% python3 -q
>>> import numpy as np
>>> np.set_printoptions(suppress=True, linewidth=120)
>>> M = np.load("data.npy")
>>> print(M)
[[-1 -3  2 -1  3  0]
 [-3  1  3 -3 -3 -3]
 [-2  3  3  1  2  3]
 [ 2 -1 -3 -1  1  3]
 [-2  0  1 -3  1 -3]
 [ 0  2  0 -2  0  2]
 [ 3  2 -2  1  0  1]
 [ 1  2  2 -3  2  1]
 [-3 -3 -3 -3  0 -3]
 [-3 -2  1 -3 -3  3]]
>>> vec = np.array([-1, 0, -1, 1, -1, -2])
>>> target = M @ vec
>>> np.round(np.linalg.pinv(M) @ M, 1) + 0
array([[1., 0., 0., 0., 0., 0.],
       [0., 1., 0., 0., 0., 0.],
       [0., 0., 1., 0., 0., 0.],
       [0., 0., 0., 1., 0., 0.],
       [0., 0., 0., 0., 1., 0.],
       [0., 0., 0., 0., 0., 1.]])
>>> try:
...     np.linalg.solve(M, target)
... except np.linalg.LinAlgError as e:
...     print(e)
... 
Last 2 dimensions of the array must be square
>>> rng = np.random.default_rng(61)
>>> target = target + 0.3 * rng.normal(size=10)
>>> target.round(1)
array([ -5.2,   5.7,  -7.7,  -7.3,   2.5,  -5.8,  -1.7, -10.3,   8.8,  -3.2])
>>> beta, *_ = np.linalg.lstsq(M, target)
>>> np.round(M.T @ (target - M @ beta), 1) + 0
array([0., 0., 0., 0., 0., 0.])
>>> proj = M @ np.linalg.solve(M.T @ M, M.T)
>>> proj.round(1) + 0
array([[ 0.7, -0.2,  0. ,  0. ,  0.1, -0.2, -0.3,  0.2,  0. ,  0. ],
       [-0.2,  0.6, -0.1, -0.3,  0.2,  0. , -0.1,  0.1,  0. ,  0.2],
       [ 0. , -0.1,  0.9, -0.1,  0. ,  0.2, -0.1,  0. ,  0. ,  0. ],
       [ 0. , -0.3, -0.1,  0.5, -0.1,  0.2,  0.2,  0.2,  0.1,  0.2],
       [ 0.1,  0.2,  0. , -0.1,  0.4,  0.1, -0.1,  0.2,  0.3, -0.2],
       [-0.2,  0. ,  0.2,  0.2,  0.1,  0.3,  0.1,  0.2,  0.1,  0.1],
       [-0.3, -0.1, -0.1,  0.2, -0.1,  0.1,  0.3,  0.1, -0.1, -0.2],
       [ 0.2,  0.1,  0. ,  0.2,  0.2,  0.2,  0.1,  0.6, -0.2, -0.1],
       [ 0. ,  0. ,  0. ,  0.1,  0.3,  0.1, -0.1, -0.2,  0.8,  0. ],
       [ 0. ,  0.2,  0. ,  0.2, -0.2,  0.1, -0.2, -0.1,  0. ,  0.8]])
>>> M2 = np.array([[0, 0, 1, 1, 3], [3, 1, 3, 1, 3]])
>>> J = M2.T @ M2
>>> print(J)
[[ 9  3  9  3  9]
 [ 3  1  3  1  3]
 [ 9  3 10  4 12]
 [ 3  1  4  2  6]
 [ 9  3 12  6 18]]
>>> # looks like rank 2
>>> np.round(np.linalg.det(2 * J), 1), np.round(np.linalg.det(J), 1)
(np.float64(0.0), np.float64(0.0))
>>> np.einsum("ii->", J)
np.int64(40)
>>> np.round(np.linalg.eigvals(J).sum().real, 1)
np.float64(40.0)
>>> np.einsum("ij,ji->", J, J)
np.int64(1300)
>>> np.round(np.linalg.eigvals(J), 1) + 0
array([35.8,  4.2,  0. ,  0. ,  0. ])
>>> Uu, s, VT = np.linalg.svd(J)
>>> evecs = VT[:(s > 1e-8).sum()]
>>> vec = J[4] + 5 * J[2] + rng.integers(2) * np.eye(5)[4]
>>> print(vec)
[54. 18. 62. 26. 79.]
>>> np.linalg.matrix_rank(np.vstack([J, vec]))
np.int64(3)
>>> np.round(np.diag(evecs.T @ evecs), 1)
array([0.7, 0.1, 0.3, 0.1, 0.8])
>>> np.round(evecs.T @ evecs, 1) + 0
array([[ 0.7,  0.2,  0.4,  0. , -0.1],
       [ 0.2,  0.1,  0.1,  0. ,  0. ],
       [ 0.4,  0.1,  0.3,  0.1,  0.2],
       [ 0. ,  0. ,  0.1,  0.1,  0.3],
       [-0.1,  0. ,  0.2,  0.3,  0.8]])
>>> Uu, s, VT = np.linalg.svd(J, full_matrices=False)
>>> np.abs(Uu[:, 0]).round(6).argmax()
np.int64(4)
>>> print(np.allclose(Uu * s @ VT, J))
True
>>> s.round(1) + 0
array([35.8,  4.2,  0. ,  0. ,  0. ])
>>> (s > 1e-8).sum()
np.int64(2)
>>> print(np.round(s / s[0], 1) + 0)
[1.  0.1 0.  0.  0. ]
>>> Uu.shape, s.shape, VT.shape
((5, 5), (5,), (5, 5))
>>> M2 = J + rng.integers(-2, 3, (5, 2)) @ rng.integers(-2, 3, (2, 5))
>>> M2
array([[ 7, -1,  7, -1, 11],
       [ 7,  7,  3,  6, -1],
       [ 8,  3, 13,  5, 13],
       [ 2, -1,  3,  0,  7],
       [ 3, -5, 14,  0, 24]])
>>> np.linalg.matrix_rank(M2 - J, tol=1e-8)
np.int64(2)
>>> u = np.array([1, 0])
>>> np.correlate(M2[3], M2[1], "full")
array([-2, 13, -3, 29,  9, 56, 42, 49, 49])
>>> np.convolve(M2[3], u)
array([ 2, -1,  3,  0,  7,  0])
>>> np.array([np.convolve(row, u, "same") for row in M2])
array([[ 7, -1,  7, -1, 11],
       [ 7,  7,  3,  6, -1],
       [ 8,  3, 13,  5, 13],
       [ 2, -1,  3,  0,  7],
       [ 3, -5, 14,  0, 24]])
>>> data = np.diag(np.array([8, -6, -8, 7, -8, 2, -1, -5, -9, -9, 7]))
>>> data
array([[ 8,  0,  0,  0,  0,  0,  0,  0,  0,  0,  0],
       [ 0, -6,  0,  0,  0,  0,  0,  0,  0,  0,  0],
       [ 0,  0, -8,  0,  0,  0,  0,  0,  0,  0,  0],
       [ 0,  0,  0,  7,  0,  0,  0,  0,  0,  0,  0],
       [ 0,  0,  0,  0, -8,  0,  0,  0,  0,  0,  0],
       [ 0,  0,  0,  0,  0,  2,  0,  0,  0,  0,  0],
       [ 0,  0,  0,  0,  0,  0, -1,  0,  0,  0,  0],
       [ 0,  0,  0,  0,  0,  0,  0, -5,  0,  0,  0],
       [ 0,  0,  0,  0,  0,  0,  0,  0, -9,  0,  0],
       [ 0,  0,  0,  0,  0,  0,  0,  0,  0, -9,  0],
       [ 0,  0,  0,  0,  0,  0,  0,  0,  0,  0,  7]])
>>> # triangular: eigenvalues sit on the diagonal
>>> print(data @ data.T)
[[64  0  0  0  0  0  0  0  0  0  0]
 [ 0 36  0  0  0  0  0  0  0  0  0]
 [ 0  0 64  0  0  0  0  0  0  0  0]
 [ 0  0  0 49  0  0  0  0  0  0  0]
 [ 0  0  0  0 64  0  0  0  0  0  0]
 [ 0  0  0  0  0  4  0  0  0  0  0]
 [ 0  0  0  0  0  0  1  0  0  0  0]
 [ 0  0  0  0  0  0  0 25  0  0  0]
 [ 0  0  0  0  0  0  0  0 81  0  0]
 [ 0  0  0  0  0  0  0  0  0 81  0]
 [ 0  0  0  0  0  0  0  0  0  0 49]]
>>> np.round(np.linalg.pinv(data), 1)
array([[ 0.1,  0. ,  0. ,  0. ,  0. ,  0. ,  0. ,  0. ,  0. ,  0. ,  0. ],
       [ 0. , -0.2,  0. ,  0. ,  0. ,  0. ,  0. ,  0. ,  0. ,  0. ,  0. ],
       [ 0. ,  0. , -0.1,  0. ,  0. ,  0. ,  0. ,  0. ,  0. ,  0. ,  0. ],
       [ 0. ,  0. ,  0. ,  0.1,  0. ,  0. ,  0. ,  0. ,  0. ,  0. ,  0. ],
       [ 0. ,  0. ,  0. ,  0. , -0.1,  0. ,  0. ,  0. ,  0. ,  0. ,  0. ],
       [ 0. ,  0. ,  0. ,  0. ,  0. ,  0.5,  0. ,  0. ,  0. ,  0. ,  0. ],
       [ 0. ,  0. ,  0. ,  0. ,  0. ,  0. , -1. ,  0. ,  0. ,  0. ,  0. ],
       [ 0. ,  0. ,  0. ,  0. ,  0. ,  0. ,  0. , -0.2,  0. ,  0. ,  0. ],
       [ 0. ,  0. ,  0. ,  0. ,  0. ,  0. ,  0. ,  0. , -0.1,  0. ,  0. ],
       [ 0. ,  0. ,  0. ,  0. ,  0. ,  0. ,  0. ,  0. ,  0. , -0.1,  0. ],
       [ 0. ,  0. ,  0. ,  0. ,  0. ,  0. ,  0. ,  0. ,  0. ,  0. ,  0.1]])
